$ python3 -q
>>> import numpy as np
>>> np.set_printoptions(suppress=True, linewidth=140)
>>> m1 = np.loadtxt("layer7.csv", delimiter=",")
>>> print(m1)
[[-5. -2. -1.  4.  0.  0.  0.  0. -4.]
 [-2. -5. -3.  1.  0.  0. -3.  0. -3.]
 [ 4.  3.  5. -3.  0.  0. -4.  0.  3.]
 [ 3. -3. -1.  5.  0.  0. -2.  0. -5.]
 [ 0.  0.  0.  0.  1. -4.  0. -5.  0.]
 [ 0.  0.  0.  0. -2.  3.  0. -1.  0.]
 [-2.  2. -4.  1.  0.  0.  1.  0.  2.]
 [ 0.  0.  0.  0. -4. -3.  0.  0.  0.]
 [ 3.  1.  2. -1.  0.  0.  5.  0.  1.]]
>>> M2 = np.linalg.inv(m1)
>>> print(np.round(m1 @ M2, 3) + 0)
[[1. 0. 0. 0. 0. 0. 0. 0. 0.]
 [0. 1. 0. 0. 0. 0. 0. 0. 0.]
 [0. 0. 1. 0. 0. 0. 0. 0. 0.]
 [0. 0. 0. 1. 0. 0. 0. 0. 0.]
 [0. 0. 0. 0. 1. 0. 0. 0. 0.]
 [0. 0. 0. 0. 0. 1. 0. 0. 0.]
 [0. 0. 0. 0. 0. 0. 1. 0. 0.]
 [0. 0. 0. 0. 0. 0. 0. 1. 0.]
 [0. 0. 0. 0. 0. 0. 0. 0. 1.]]
>>> print(round(np.linalg.det(m1) * np.linalg.det(M2), 3))
1.0
>>> print(round(np.linalg.slogdet(m1)[0], 3))
1.0
>>> E = np.load("data.npy")
>>> print(E)
[[-8.  8.  9.  2.  6.  3.]
 [ 1. -5.  8.  2.  8. -3.]
 [ 5.  6.  9.  5.  5.  3.]
 [ 1. -8.  0. -7.  3.  1.]
 [-9. -1. -8.  5. -9. -1.]
 [ 0.  0.  0.  0.  0.  0.]]
>>> # looks like rank 5
>>> def softmax(z):
...     e = np.exp(z - z.max(axis=-1, keepdims=True))
...     return e / e.sum(axis=-1, keepdims=True)
... 
>>> print(np.round(softmax(10 * E[5]), 3))
[0.167 0.167 0.167 0.167 0.167 0.167]
>>> print(np.round(softmax(E[5] + 2), 3))
[0.167 0.167 0.167 0.167 0.167 0.167]
>>> att = E @ E.T / np.sqrt(6)
>>> print(np.round(softmax(att), 3) + 0)
[[1.    0.    0.    0.    0.    0.   ]
 [0.    1.    0.    0.    0.    0.   ]
 [0.    0.    1.    0.    0.    0.   ]
 [0.    0.    0.    1.    0.    0.   ]
 [0.    0.    0.    0.    1.    0.   ]
 [0.167 0.167 0.167 0.167 0.167 0.167]]
>>> Uu, s, Vt = np.linalg.svd(E)
>>> evecs = Vt[:(s > 1e-8).sum()]
>>> rng = np.random.default_rng(378)
>>> x0 = E[0] + -1 * E[4] + rng.integers(2) * np.eye(6)[0]
>>> print(x0)
[ 2.  9. 17. -3. 15.  4.]
>>> print(round(np.linalg.norm(x0 - evecs.T @ evecs @ x0), 3))
0.001
>>> print(np.allclose(evecs.T @ evecs @ x0, x0))
False
